% python3 -q
>>> import numpy as np
>>> from numpy import linalg as LA
>>> np.set_printoptions(precision=2, suppress=True, linewidth=120)
>>> m1 = np.loadtxt("run10.csv", delimiter=",")
>>> m1
array([[ 0., 25.,  0.,  0.,  0.],
       [ 9.,  0., 12., 17.,  0.],
       [ 0.,  9.,  6.,  2.,  5.],
       [ 0.,  0.,  0.,  0., 25.],
       [ 0., 10.,  8., 10.,  0.],
       [ 0.,  0.,  0.,  4.,  8.],
       [ 0., 12.,  0.,  0.,  2.],
       [11.,  0.,  0., 23., 11.],
       [30.,  0.,  0., 12.,  0.],
       [11.,  0.,  0.,  0.,  1.],
       [15.,  0.,  0.,  7., 18.],
       [ 4.,  0.,  0.,  0., 11.],
       [ 0.,  0.,  0.,  0.,  9.],
       [ 0.,  1., 14.,  3., 21.],
       [19.,  0., 15., 19.,  0.],
       [ 9.,  4.,  0.,  0.,  0.],
       [ 0., 33., 17.,  0.,  3.],
       [ 0., 16., 17.,  8.,  0.],
       [ 0.,  0.,  0.,  0., 30.],
       [22.,  0.,  0., 16.,  0.],
       [ 0., 23.,  7.,  0.,  0.],
       [31.,  0.,  1.,  0.,  0.],
       [ 7.,  0.,  1., 11., 11.],
       [ 5.,  1., 26.,  5.,  0.],
       [ 0.,  0., 16., 25.,  9.]])
>>> O, Rm = LA.qr(m1)
>>> np.abs(np.diag(Rm))
array([58.52, 53.31, 40.74, 34.98, 51.42])
>>> np.round(O.T @ O, 2) + 0
array([[1., 0., 0., 0., 0.],
       [0., 1., 0., 0., 0.],
       [0., 0., 1., 0., 0.],
       [0., 0., 0., 1., 0.],
       [0., 0., 0., 0., 1.]])
>>> O.shape, Rm.shape
((25, 5), (5, 5))
>>> np.trace(O @ O.T)
np.float64(5.0)
>>> np.round(O @ Rm, 2) + 0
array([[ 0., 25.,  0.,  0.,  0.],
       [ 9.,  0., 12., 17.,  0.],
       [ 0.,  9.,  6.,  2.,  5.],
       [ 0.,  0.,  0.,  0., 25.],
       [ 0., 10.,  8., 10.,  0.],
       [ 0.,  0.,  0.,  4.,  8.],
       [ 0., 12.,  0.,  0.,  2.],
       [11.,  0.,  0., 23., 11.],
       [30.,  0.,  0., 12.,  0.],
       [11.,  0.,  0.,  0.,  1.],
       [15.,  0.,  0.,  7., 18.],
       [ 4.,  0.,  0.,  0., 11.],
       [ 0.,  0.,  0.,  0.,  9.],
       [ 0.,  1., 14.,  3., 21.],
       [19.,  0., 15., 19.,  0.],
       [ 9.,  4.,  0.,  0.,  0.],
       [ 0., 33., 17.,  0.,  3.],
       [ 0., 16., 17.,  8.,  0.],
       [ 0.,  0.,  0.,  0., 30.],
       [22.,  0.,  0., 16.,  0.],
       [ 0., 23.,  7.,  0.,  0.],
       [31.,  0.,  1.,  0.,  0.],
       [ 7.,  0.,  1., 11., 11.],
       [ 5.,  1., 26.,  5.,  0.],
       [ 0.,  0., 16., 25.,  9.]])
>>> blk = np.stack([m1, 2 * m1, m1[::-1]])
>>> (blk @ m1.T).shape
(3, 25, 25)
>>> LA.matrix_rank(blk.reshape(3, -1))
np.int64(2)
>>> LA.matrix_rank(blk)
array([5, 5, 5])
>>> LA.norm(blk, axis=(1, 2))
array([118.33, 236.67, 118.33])
>>> gram = np.cov(m1, rowvar=False)
>>> np.median(m1, axis=0)
array([0., 0., 0., 3., 2.])
>>> np.argwhere(np.triu(np.abs(np.corrcoef(m1.T)) > 0.8, 1))
array([], shape=(0, 2), dtype=int64)
>>> P = m1 @ LA.solve(m1.T @ m1, m1.T)
>>> np.allclose(P @ P, P)
True
>>> J = np.loadtxt("sample19.csv", delimiter=",")
>>> J
array([[ 1.5, -0.2,  0.5,  1.1, -1.7,  0.7],
       [-0.8, -1.4, -1.7,  0.5,  1.1, -0.2],
       [-1.9, -1.7, -1.8,  0.8,  0.5, -1.3],
       [-0.4,  1.2,  0.2, -0.6,  1.4,  0.9],
       [ 2.1, -0.1,  0.9,  1.4, -0.9,  1.1],
       [-1. ,  0.6, -0.7, -0.8,  0.2,  0.2],
       [ 0.5, -1.5, -2. , -0.5, 10.5, -0.5],
       [ 1.9,  0.3,  0.9,  0.6,  2.1, -0.8],
       [-0.6,  0.4,  0.5,  1.4,  1.1,  0.8],
       [ 0.5, -0.9,  0.4,  0.5,  0.1, -0.8],
       [ 0.6,  1.9, -0.5,  0.6, -0.1,  1.4],
       [ 0.1,  0.3, -0.4,  0.9, -0.5,  2.3],
       [ 1.3, -1.5, -0.4, -2. ,  1.3, -0.3],
       [ 0.8,  0.5, -2.3, -1.6, -1.1,  0.6],
       [-1.5, -0.9,  0.7, -0.5, -0.9, -2.1],
       [-1.4,  0.7, -1.4,  0.4, -0.9,  1.1],
       [ 1.2,  0. , -1.4,  1.9, -0.5,  2.3],
       [-0.5,  0.6, -1.4,  0.9, -0.6,  1.4],
       [ 0.9,  0.3, -1.9, -1.4,  0.5, -1.3],
       [-1.3, -0.1, -0.7,  1.8, -0.2,  0.1],
       [ 1.1,  0.4, -1.5,  1. , -0.3, -0.6]])
>>> # row 6 dominates
>>> Ac = J - J.mean(axis=0)
>>> Uu, sigma, Vh = LA.svd(Ac, full_matrices=False)
>>> (np.sign(Uu[:, 0]) == np.sign(Uu[0, 0])).astype(int)
array([1, 0, 0, 0, 1, 1, 0, 0, 0, 1, 1, 1, 0, 1, 1, 1, 1, 1, 0, 1, 1])
>>> sigma ** 2 / (sigma ** 2).sum()
array([0.54, 0.16, 0.12, 0.1 , 0.06, 0.03])
>>> np.abs(Vh[0]).argmax()
np.int64(4)
>>> np.round(Ac.mean(axis=0), 2) + 0
array([0., 0., 0., 0., 0., 0.])
>>> np.abs(Uu[:, 0]).argmax()
np.int64(6)
>>> np.searchsorted(np.cumsum(sigma ** 2) / (sigma ** 2).sum(), 0.9) + 1
np.int64(4)
>>> LA.matrix_rank(Ac)
np.int64(6)
>>> np.abs(Vh[-1])
array([0.13, 0.66, 0.26, 0.38, 0.04, 0.58])
